% ipython --no-banner

In [1]: import numpy as np

In [2]: from numpy import linalg as LA

In [3]: np.set_printoptions(precision=3, suppress=True, linewidth=140)

In [4]: def tidy(a):
   ...:     return np.round(a, 3) + 0
   ...: 

In [5]: u = np.array([0, 1, 3])

In [6]: X = np.array([np.roll(u, i) for i in range(3)])

In [7]: X
Out[7]: 
array([[0, 1, 3],
       [3, 0, 1],
       [1, 3, 0]])

In [8]: (X @ X)[0]
Out[8]: array([6, 9, 1])

In [9]: X @ np.ones(3)
Out[9]: array([4., 4., 4.])

In [10]: np.allclose(X @ X.T, X.T @ X)
Out[10]: True

In [11]: tidy(np.fft.fft(X[0]))
Out[11]: array([ 4.+0.j   , -2.+1.732j, -2.-1.732j])

In [12]: (X + X.T) / 2
Out[12]: 
array([[0., 2., 2.],
       [2., 0., 2.],
       [2., 2., 0.]])

In [13]: np.allclose(X @ X.T, X.T @ X)
Out[13]: True

In [14]: np.trace(X)
Out[14]: np.int64(0)

In [15]: arr = np.load("block15.npy")

In [16]: arr
Out[16]: 
array([[ 1,  3,  3],
       [ 3,  1,  1],
       [-8,  0,  0]])

In [17]: tidy(np.trace(LA.pinv(arr) @ arr))
Out[17]: np.float64(2.0)

In [18]: LA.lstsq(arr[:-1].T, arr[-1])[2]
Out[18]: np.int32(2)

In [19]: np.unique(arr.round(6), axis=0).shape
Out[19]: (3, 3)

In [20]: rng = np.random.default_rng(4477)

In [21]: labels = rng.integers(0, 2, 4)

In [22]: M = np.array([[-2, -8, -7, -5], [4, 9, -8, 8], [-7, 0, -8, -1], [0, -7, 1, -5]]) * (labels[:, None] == labels)

In [23]: M
Out[23]: 
array([[-2, -8, -7, -5],
       [ 4,  9, -8,  8],
       [-7,  0, -8, -1],
       [ 0, -7,  1, -5]])

In [24]: P = np.triu(np.array([[1, 3, 5, -3], [3, -4, 5, 1], [4, 0, 2, 4], [1, 2, 1, -5]]), 1) + np.eye(4)

In [25]: A2 = P @ M @ LA.inv(P)

In [26]: tidy(np.poly(A2))
Out[26]: array([  1.,   6., -29., 980., 266.])

In [27]: np.trace(A2), np.trace(M)
Out[27]: (np.float64(-6.0), np.int64(-6))

In [28]: LA.matrix_rank(A2)
Out[28]: np.int64(4)

In [29]: F = np.load("arr.npy")

In [30]: F
Out[30]: 
array([[-0.07 , -0.11 ,  0.01 ],
       [-0.273, -0.414,  0.04 ],
       [-0.07 , -0.11 ,  0.01 ],
       [ 0.07 ,  0.11 , -0.01 ],
       [-0.454, -0.647,  0.07 ],
       [ 0.397,  0.578, -0.06 ],
       [-0.139, -0.217,  0.02 ],
       [ 0.07 ,  0.11 , -0.01 ],
       [-0.207, -0.319,  0.03 ],
       [-0.397, -0.578,  0.06 ],
       [-0.454, -0.647,  0.07 ],
       [-0.558, -0.757,  0.09 ],
       [-0.508, -0.706,  0.08 ],
       [ 0.647,  0.837, -0.11 ]])

In [31]: cen = F - F.mean(axis=0)

In [32]: evecs = LA.svd(cen)[2][:2]

In [33]: A2 = cen - cen @ evecs.T @ evecs

In [34]: tidy(LA.norm(A2) / LA.norm(cen))
Out[34]: np.float64(0.001)

In [35]: tidy(np.diag(evecs.T @ evecs))
Out[35]: array([0.916, 0.99 , 0.094])

In [36]: vec = np.array([-3, -5, 2])

In [37]: a = np.maximum(arr @ vec, 0)

In [38]: np.maximum(arr @ (3 * vec), 0)
Out[38]: array([ 0,  0, 72])

In [39]: arr.T @ a
Out[39]: array([-192,    0,    0])

In [40]: tidy(np.tanh(arr @ vec))
Out[40]: array([-1., -1.,  1.])

In [41]: np.maximum(arr @ vec, 0) - np.maximum(-arr @ vec, 0)
Out[41]: array([-12, -12,  24])

In [42]: arr * (a > 1e-9)[:, None]
Out[42]: 
array([[ 0,  0,  0],
       [ 0,  0,  0],
       [-8,  0,  0]])

In [43]: m1 = np.loadtxt("case3.csv", delimiter=",")

In [44]: m1
Out[44]: 
array([[ 7.,  3.,  8.],
       [ 8.,  8.,  9.],
       [47., 43., 53.]])

In [45]: (m1 + m1.T) / 2
Out[45]: 
array([[ 7. ,  5.5, 27.5],
       [ 5.5,  8. , 26. ],
       [27.5, 26. , 53. ]])

In [46]: np.allclose(m1, m1.T)
Out[46]: False

In [47]: np.allclose(m1 @ m1.T, m1.T @ m1)
Out[47]: False

In [48]: tidy(np.sort(np.abs(LA.eigvals(m1))))
Out[48]: array([ 0.   ,  0.955, 67.045])

In [49]: tidy(LA.norm(m1, 2) / LA.norm(m1))
Out[49]: np.float64(0.999)

In [50]: LA.cond(m1) > 100
Out[50]: np.True_

In [51]: [round(float(x), 3) for x in LA.svd(m1, compute_uv=False)[:3]]
Out[51]: [84.788, 2.999, 0.0]

In [52]: np.allclose(m1[:-1].T @ LA.lstsq(m1[:-1].T, m1[-1])[0], m1[-1])
Out[52]: True

In [53]: labels = rng.permutation(3)

In [54]: labels
Out[54]: array([2, 1, 0])

In [55]: A2 = m1[labels][:, labels]

In [56]: np.trace(A2)
Out[56]: np.float64(68.0)

In [57]: tidy(LA.det(A2)), tidy(LA.det(m1[labels]))
Out[57]: (np.float64(0.0), np.float64(0.0))

In [58]: A2
Out[58]: 
array([[53., 43., 47.],
       [ 9.,  8.,  8.],
       [ 8.,  3.,  7.]])

In [59]: rk = LA.matrix_rank(m1)

In [60]: rk
Out[60]: np.int64(2)

In [61]: N = LA.svd(m1)[2][rk:].T

In [62]: tidy(N[:, 0] / N[np.abs(N[:, 0]).round(6).argmax(), 0])
Out[62]: array([ 1.   , -0.027, -0.865])

In [63]: [int(LA.matrix_rank(np.delete(m1, i, axis=0))) for i in range(3)]
Out[63]: [2, 2, 2]

In [64]: tidy(m1 @ N)
Out[64]: 
array([[0.],
       [0.],
       [0.]])

In [65]: LA.matrix_rank(m1.T @ m1), LA.matrix_rank(m1 @ m1.T)
Out[65]: (np.int64(2), np.int64(2))

In [66]: np.allclose(m1 @ N, 0)
Out[66]: True

In [67]: N.shape
Out[67]: (3, 1)

In [68]: [int(LA.matrix_rank(m1[:, :j + 1])) for j in range(3)]
Out[68]: [1, 2, 2]

In [69]: W0 = np.maximum(np.array([[0, 2],
    ...:     [0, 3],
    ...:     [0, 0],
    ...:     [3, 0],
    ...:     [2, 2],
    ...:     [0, 0],
    ...:     [1, 0],
    ...:     [0, 2],
    ...:     [1, 2],
    ...:     [0, 3],
    ...:     [3, 0],
    ...:     [2, 2],
    ...:     [3, 1],
    ...:     [1, 0],
    ...:     [3, 3]]) @ np.array([[3, 3, 2], [2, 2, 3]]) + np.array([1, 7, 0]), 0)

In [70]: W0
Out[70]: 
array([[ 5, 11,  6],
       [ 7, 13,  9],
       [ 1,  7,  0],
       [10, 16,  6],
       [11, 17, 10],
       [ 1,  7,  0],
       [ 4, 10,  2],
       [ 5, 11,  6],
       [ 8, 14,  8],
       [ 7, 13,  9],
       [10, 16,  6],
       [11, 17, 10],
       [12, 18,  9],
       [ 4, 10,  2],
       [16, 22, 15]])

In [71]: A2 = W0[0, 0] * W0[1:] - np.outer(W0[1:, 0], W0[0])

In [72]: A2
Out[72]: 
array([[  0, -12,   3],
       [  0,  24,  -6],
       [  0, -30, -30],
       [  0, -36, -16],
       [  0,  24,  -6],
       [  0,   6, -14],
       [  0,   0,   0],
       [  0, -18,  -8],
       [  0, -12,   3],
       [  0, -30, -30],
       [  0, -36, -16],
       [  0, -42, -27],
       [  0,   6, -14],
       [  0, -66, -21]])

In [73]: LA.matrix_rank(A2), LA.matrix_rank(W0)
Out[73]: (np.int64(2), np.int64(3))

In [74]: G = np.cov(F, rowvar=False)

In [75]: G.shape
Out[75]: (3, 3)

In [76]: tidy(np.corrcoef(F.T))
Out[76]: 
array([[ 1.   ,  0.999, -0.999],
       [ 0.999,  1.   , -0.996],
       [-0.999, -0.996,  1.   ]])

In [77]: np.argsort(-F.std(axis=0).round(6), kind="stable")
Out[77]: array([1, 0, 2])

In [78]: tidy(np.corrcoef(F[:, 1], F[:, 0])[0, 1])
Out[78]: np.float64(0.999)

In [79]: np.argwhere(np.triu(np.abs(np.corrcoef(F.T)) > 0.8, 1))
Out[79]: 
array([[0, 1],
       [0, 2],
       [1, 2]])

In [80]: tidy(LA.eigvalsh(G)[::-1])
Out[80]: array([0.361, 0.   , 0.   ])

In [81]: tidy(np.polyfit(F[:, 1], F[:, 0], 1))
Out[81]: array([0.723, 0.009])

In [82]: tidy(F.std(axis=0))
Out[82]: array([0.338, 0.467, 0.054])

In [83]: cen = W0 - W0.mean(axis=0)

In [84]: left, s, vt = LA.svd(cen, full_matrices=False)

In [85]: (np.sign(left[:, 0]) == np.sign(left[0, 0])).astype(int)
Out[85]: array([1, 0, 1, 0, 0, 1, 1, 1, 0, 0, 0, 0, 0, 1, 0])

In [86]: np.searchsorted(np.cumsum(s ** 2) / (s ** 2).sum(), 0.9) + 1
Out[86]: np.int64(1)

In [87]: tidy(np.abs(vt[-1]))
Out[87]: array([0.707, 0.707, 0.   ])

In [88]: tidy(vt[0] * np.sign(vt[0, np.abs(vt[0]).argmax()]))
Out[88]: array([0.588, 0.588, 0.556])

In [89]: tidy(cen.mean(axis=0))
Out[89]: array([0., 0., 0.])

In [90]: A = np.load("layer12.npy")

In [91]: A
Out[91]: 
array([[ 2,  0,  0,  0],
       [-2,  1,  0,  0],
       [ 1,  1,  0,  0],
       [ 2,  1, -1,  2]])

In [92]: [int(LA.matrix_rank(LA.matrix_power(A, p))) for p in range(1, 5)]
Out[92]: [3, 3, 3, 3]

In [93]: LA.matrix_power(A - np.diag(np.diag(A)), 4)
Out[93]: 
array([[0, 0, 0, 0],
       [0, 0, 0, 0],
       [0, 0, 0, 0],
       [0, 0, 0, 0]])

In [94]: A @ A
Out[94]: 
array([[ 4,  0,  0,  0],
       [-6,  1,  0,  0],
       [ 0,  1,  0,  0],
       [ 5,  2, -2,  4]])

In [95]: LA.matrix_rank(A - A[0, 0] * np.eye(4))
Out[95]: np.int64(3)

In [96]: labels = rng.permutation(4)

In [97]: labels
Out[97]: array([3, 0, 1, 2])

In [98]: A2 = A[labels][:, labels]

In [99]: np.allclose(A2, A)
Out[99]: False

In [100]: tidy(np.sort(np.abs(LA.eigvals(A2))))
Out[100]: array([0., 1., 2., 2.])

In [101]: tidy(LA.det(A2)), tidy(LA.det(A[labels]))
Out[101]: (np.float64(0.0), np.float64(0.0))

In [102]: A2
Out[102]: 
array([[ 2,  2,  1, -1],
       [ 0,  2,  0,  0],
       [ 0, -2,  1,  0],
       [ 0,  1,  1,  0]])
